$ python3 -q
>>> import numpy as np
>>> from numpy import linalg as LA
>>> np.set_printoptions(suppress=True, linewidth=100)
>>> def tidy(a):
...     return np.round(a, 2) + 0
... 
>>> sigma = 3 * 0.5 ** np.arange(5)
>>> Q, _ = LA.qr(np.array([[0.2, 0.6, 0.0, 0.4, 0.3],
...     [0.0, -0.9, 0.1, -1.9, -1.8],
...     [-0.5, 1.2, 0.4, -1.4, -0.2],
...     [0.7, 1.9, 1.9, -0.4, -0.1],
...     [-0.6, -1.1, 0.3, -1.3, 0.9]]))
>>> rng = np.random.default_rng(765929)
>>> m1 = rng.normal(size=(36, 5)) * sigma @ Q
>>> tidy(m1)
array([[ 0.43,  1.27, -0.03, -1.27, -2.33],
       [-0.05,  0.42,  0.12,  1.37,  1.67],
       [ 0.21, -0.92, -0.58,  1.45,  0.09],
       [-0.06, -0.51,  0.1 ,  1.07,  0.31],
       [-1.38, -0.44,  0.74,  2.23,  4.81],
       [-0.29, -0.12, -0.01,  0.21,  0.4 ],
       [ 0.47, -1.4 , -1.4 ,  0.94, -3.65],
       [-0.8 ,  0.55,  1.76, -0.98,  3.31],
       [-0.19, -1.3 , -0.78,  0.4 , -1.26],
       [-1.43,  0.81,  1.08,  0.18,  4.67],
       [ 0.84, -0.4 , -1.09,  1.1 , -2.78],
       [ 0.21,  0.33, -0.14, -0.38, -1.18],
       [-0.68, -0.77, -0.18, -0.15, -0.26],
       [-0.36, -0.27,  0.47, -0.69,  0.73],
       [-0.3 ,  0.04,  0.69, -0.93,  1.67],
       [-0.34,  0.32,  0.05, -0.45,  0.78],
       [-0.27,  0.2 ,  0.33,  1.8 ,  3.67],
       [-0.39,  0.38,  0.55, -1.05,  0.16],
       [ 1.26,  0.54, -0.05, -0.73, -2.73],
       [ 0.91, -0.41, -1.14,  0.57, -3.71],
       [ 1.18,  0.79, -0.87, -1.02, -3.94],
       [-1.06,  0.19,  0.67, -0.48,  2.69],
       [ 0.44, -0.4 , -0.07, -1.38, -2.09],
       [-0.86, -0.03,  0.95,  0.02,  3.02],
       [-0.12, -0.65, -1.11,  2.36,  0.19],
       [ 0.37, -0.88,  0.33, -0.9 , -0.88],
       [ 0.2 ,  0.34, -0.81,  3.05,  1.02],
       [ 0.43,  0.48,  0.14,  0.45, -0.03],
       [ 0.18, -1.25, -0.62, -0.72, -3.19],
       [-0.35,  0.91,  1.14, -2.94,  0.21],
       [ 0.12, -1.99, -1.58,  0.92, -3.43],
       [-0.45,  0.12,  0.6 ,  1.61,  3.64],
       [-0.52,  0.78,  1.63, -1.3 ,  1.59],
       [ 0.16,  0.24,  0.05, -2.9 , -1.92],
       [ 0.83,  0.82, -0.35,  0.55,  0.47],
       [-0.04,  0.39, -0.1 , -0.59,  0.14]])
>>> cov = np.cov(m1, rowvar=False)
>>> tidy(LA.eigvalsh(cov)[::-1])
array([6.72, 2.1 , 0.43, 0.07, 0.04])
>>> tidy(np.median(m1, axis=0))
array([-0.06,  0.15,  0.02, -0.06,  0.18])
>>> cov.shape
(5, 5)
>>> tidy(m1.std(axis=0))
array([0.63, 0.74, 0.8 , 1.34, 2.4 ])
>>> tidy(np.corrcoef(m1[:, 4], m1[:, 1])[0, 1])
np.float64(0.34)
>>> tidy(cov)
array([[ 0.41, -0.02, -0.34, -0.04, -1.27],
       [-0.02,  0.56,  0.34, -0.34,  0.61],
       [-0.34,  0.34,  0.65, -0.43,  1.43],
       [-0.04, -0.34, -0.43,  1.83,  0.84],
       [-1.27,  0.61,  1.43,  0.84,  5.91]])
>>> feats = np.array([[7.97, 7.98, 4.0, 8.03],
...     [-9.99, -10.0, -5.0, -10.02],
...     [-10.03, -10.0, -5.01, -9.96],
...     [6.0, 5.98, 2.99, 5.98],
...     [0.02, 0.0, 0.0, -0.01],
...     [10.0, 9.98, 5.01, 10.03],
...     [0.0, 0.01, -0.02, 0.01],
...     [8.03, 7.96, 4.01, 8.01],
...     [-1.97, -1.95, -0.99, -2.0],
...     [-0.01, 0.03, 0.03, 0.03]])
>>> cov = np.cov(feats, rowvar=False)
>>> tidy(np.polyfit(feats[:, 3], feats[:, 0], 1))
array([ 1.  , -0.01])
>>> cov.shape
(4, 4)
>>> np.argsort(-feats.std(axis=0).round(6), kind="stable")
array([3, 0, 1, 2])
>>> tidy(np.corrcoef(feats.T))
array([[1., 1., 1., 1.],
       [1., 1., 1., 1.],
       [1., 1., 1., 1.],
       [1., 1., 1., 1.]])
>>> blk = np.stack([feats, 2 * feats, feats[::-1]])
>>> tidy(np.einsum("bij,cij->bc", blk, blk))
array([[1520.3 , 3040.6 , -390.32],
       [3040.6 , 6081.19, -780.64],
       [-390.32, -780.64, 1520.3 ]])
>>> LA.matrix_rank(blk.reshape(3, -1))
np.int64(2)
>>> blk.shape
(3, 10, 4)
>>> LA.matrix_rank(feats, rtol=0.1)
np.int64(1)
>>> Xc = feats - feats.mean(axis=0)
>>> Uu, sigma, Vh = LA.svd(Xc, full_matrices=False)
>>> np.searchsorted(np.cumsum(sigma ** 2) / (sigma ** 2).sum(), 0.9) + 1
np.int64(1)
>>> tidy(sigma)
array([38.57,  0.08,  0.05,  0.03])
>>> tidy(Vh[0] * np.sign(Vh[0, np.abs(Vh[0]).argmax()]))
array([0.56, 0.55, 0.28, 0.56])
>>> tidy((sigma ** 2).sum() ** 2 / (sigma ** 4).sum())
np.float64(1.0)
>>> Uu, sigma, Vh = LA.svd(feats)
>>> tidy(sigma)
array([38.99,  0.09,  0.05,  0.03])
>>> A2 = Uu[:, :1] @ np.diag(sigma[:1]) @ Vh[:1]
>>> LA.matrix_rank(A2)
np.int64(1)
>>> tidy(LA.norm(feats - A2) / LA.norm(feats))
np.float64(0.0)
>>> data = np.load("sample19.npy")
>>> data
array([[ -0.1,   1.1,  -0.5,   0.1,  -0.9,  -0.8,  -0.1],
       [  0.2,   1.5,   1.3,  -0.6,   1.7,  -0.2,   0.7],
       [  0. ,   0.8,  -1.3,  -0.4,  -0.7,  -0.1,  -0.1],
       [  1.2,   1.2,  -0.8,   1.1,   1.2,   0.6,   0.2],
       [  0.9,   0. ,  -0.5,  -1.1,   0.5,   1.2,   1.2],
       [  0.6,   0.3,  -0.8,  -0.1,  -1.6,   0.8,  -1.2],
       [ 30. , -12. ,   4. ,   8. ,  22. ,  14. ,   2. ],
       [  1.2,  -0.2,   0. ,  -0.3,   1.4,  -0.3,   1.5],
       [  1.4,  -1.4,   1.3,  -0.2,  -0.8,   1.5,  -0.7],
       [ -1. ,   0.4,  -0.6,   0.4,   0. ,   0.1,   0.2],
       [ -0.3,   1.4,  -0.3,  -1.5,   0.2,   1.2,   2.2],
       [  0.9,  -0.2,  -0.8,   1.4,   0.6,   0.9,   0.7],
       [  0. ,   0.1,  -0.5,   2.8,  -0.8,   0.2,  -2.3],
       [  0.9,   0.3,  -0.9,  -0.6,   2. ,   0. ,   0.9],
       [ -0.5,  -1.6,   0.6,   0.4,   0.3,   0.3,   0.6]])
>>> A2 = np.c_[data[:, :6] @ np.array([[0, 2, -2, 0, 1, -2],
...     [2, 2, 0, -2, 2, 2],
...     [2, 1, 0, -2, 2, 1],
...     [-1, -2, 0, 1, 1, -2],
...     [0, -1, 1, 0, 2, -1],
...     [0, -2, -1, -2, 0, -1]]), np.array([-8, 6, 6, 1, -3, -3, 2, -5, 7, -5, 0, 5, -7, 0, 8])]
>>> tidy(A2)
array([[   1.1,    3.8,    0.1,    0.5,   -0.6,    3.4,   -8. ],
       [   6.2,    4.6,    1.5,   -5.8,    8.6,    3.6,    6. ],
       [  -0.6,    2. ,   -0.6,    0.8,   -2.8,    1.9,    6. ],
       [  -0.3,   -0.6,   -1.8,   -0.9,    5.5,   -4.8,    1. ],
       [   0.1,    0.6,   -2.5,   -2.5,   -0.2,   -1.8,   -3. ],
       [  -0.9,    1.2,   -3.6,   -0.7,   -3.7,   -0.4,   -3. ],
       [ -24. ,  -26. ,  -52. ,   -4. ,   66. , -132. ,    2. ],
       [  -0.1,    1.8,   -0.7,    0.7,    3.3,   -3.3,   -5. ],
       [   0. ,   -0.5,   -5.1,   -3. ,   -0.6,   -4.6,    7. ],
       [  -0.8,   -2.8,    1.9,    0.6,   -1. ,    1.3,   -5. ],
       [   3.7,    2.3,   -0.4,   -6.1,    0.8,    4.7,    0. ],
       [  -3.4,   -4.6,   -2.1,    1.6,    1.5,   -7.3,    5. ],
       [  -3.6,   -5.5,   -1. ,    3.2,    0.4,   -5.3,   -7. ],
       [  -0.6,    0.7,    0.2,    0.6,    3.1,   -2.9,    0. ],
       [  -2.4,   -5.3,    1. ,    1.8,   -1.5,   -3. ,    8. ]])
>>> tidy(LA.lstsq(data, A2[:, 0])[0])
array([ 0.,  2.,  2., -1.,  0.,  0.,  0.])
>>> tidy(LA.norm(A2 - data @ LA.lstsq(data, A2)[0], axis=0))
array([ 0.  ,  0.  ,  0.  ,  0.  ,  0.  ,  0.  , 17.12])
